$ ipython --no-banner

In [1]: import numpy as np

In [2]: np.set_printoptions(precision=2, suppress=True, linewidth=200, floatmode="fixed")

In [3]: W0 = np.load("m.npy")

In [4]: W0
Out[4]: 
array([[-6.00, -2.00,  1.00, -1.00],
       [ 5.00,  2.00,  1.00,  2.00],
       [-7.00, -2.00,  2.00, -1.00],
       [ 3.00,  0.00, -3.00, -2.00]])

In [5]: rng = np.random.default_rng(98407)

In [6]: labels = rng.permutation(4)

In [7]: labels
Out[7]: array([0, 1, 3, 2])

In [8]: A2 = W0[labels][:, labels]

In [9]: A2
Out[9]: 
array([[-6.00, -2.00, -1.00,  1.00],
       [ 5.00,  2.00,  2.00,  1.00],
       [ 3.00,  0.00, -2.00, -3.00],
       [-7.00, -2.00, -1.00,  2.00]])

In [10]: np.sort(np.abs(np.linalg.eigvals(A2)))
Out[10]: array([1.00, 1.00, 2.00, 2.00])

In [11]: round(float(np.linalg.det(A2)), 2), round(np.linalg.det(W0[labels]), 2)
Out[11]: (-4.0, np.float64(4.0))

In [12]: left, sv, vt = np.linalg.svd(A2, full_matrices=False)

In [13]: np.abs(left[:, 0]).round(6).argmax()
Out[13]: np.int64(3)

In [14]: left.shape, sv.shape, vt.shape
Out[14]: ((4, 4), (4,), (4, 4))

In [15]: np.cumsum(sv ** 2) / np.sum(sv ** 2)
Out[15]: array([0.88, 1.00, 1.00, 1.00])

In [16]: np.abs(vt[0])
Out[16]: array([0.93, 0.28, 0.13, 0.19])

In [17]: sv / sv[0]
Out[17]: array([1.00, 0.37, 0.05, 0.01])

In [18]: A2 = W0 + rng.integers(-2, 3, (4, 2)) @ rng.integers(-2, 3, (2, 4))

In [19]: A2
Out[19]: 
array([[ -2.00,  -3.00,   4.00,  -3.00],
       [  1.00,   1.00,  -4.00,   8.00],
       [-11.00,  -4.00,  -4.00,   7.00],
       [  5.00,   0.00,  -1.00,  -4.00]])

In [20]: np.round(np.linalg.svd(A2 - W0, compute_uv=False), 2) + 0
Out[20]: array([15.18,  3.11,  0.00,  0.00])

In [21]: np.linalg.matrix_rank(A2 - W0, tol=1e-8)
Out[21]: np.int64(2)

In [22]: F = np.loadtxt("out0.csv", delimiter=",")

In [23]: F
Out[23]: 
array([[-2.00, -6.00, -2.00, -2.00],
       [ 2.00,  3.00,  0.00,  1.00],
       [-2.00,  3.00,  1.00,  1.00],
       [-2.00,  3.00, -1.00,  1.00]])

In [24]: # rows and columns are dependent

In [25]: left, sv, vt = np.linalg.svd(F)

In [26]: sv.round(2) + 0
Out[26]: array([8.56, 3.97, 1.73, 0.00])

In [27]: A2 = left[:, :3] @ np.diag(sv[:3]) @ vt[:3]

In [28]: round(float(np.linalg.norm(F - A2) / np.linalg.norm(F)), 2)
Out[28]: 0.0

In [29]: np.linalg.matrix_rank(A2)
Out[29]: np.int64(3)

In [30]: round(np.linalg.norm(F - A2, 2), 2), round(float(sv[3]), 2)
Out[30]: (np.float64(0.0), 0.0)

In [31]: A2.round(2) + 0
Out[31]: 
array([[-2.00, -6.00, -2.00, -2.00],
       [ 2.00,  3.00,  0.00,  1.00],
       [-2.00,  3.00,  1.00,  1.00],
       [-2.00,  3.00, -1.00,  1.00]])

In [32]: np.linalg.matrix_rank(F, rtol=0.05)
Out[32]: np.int64(3)
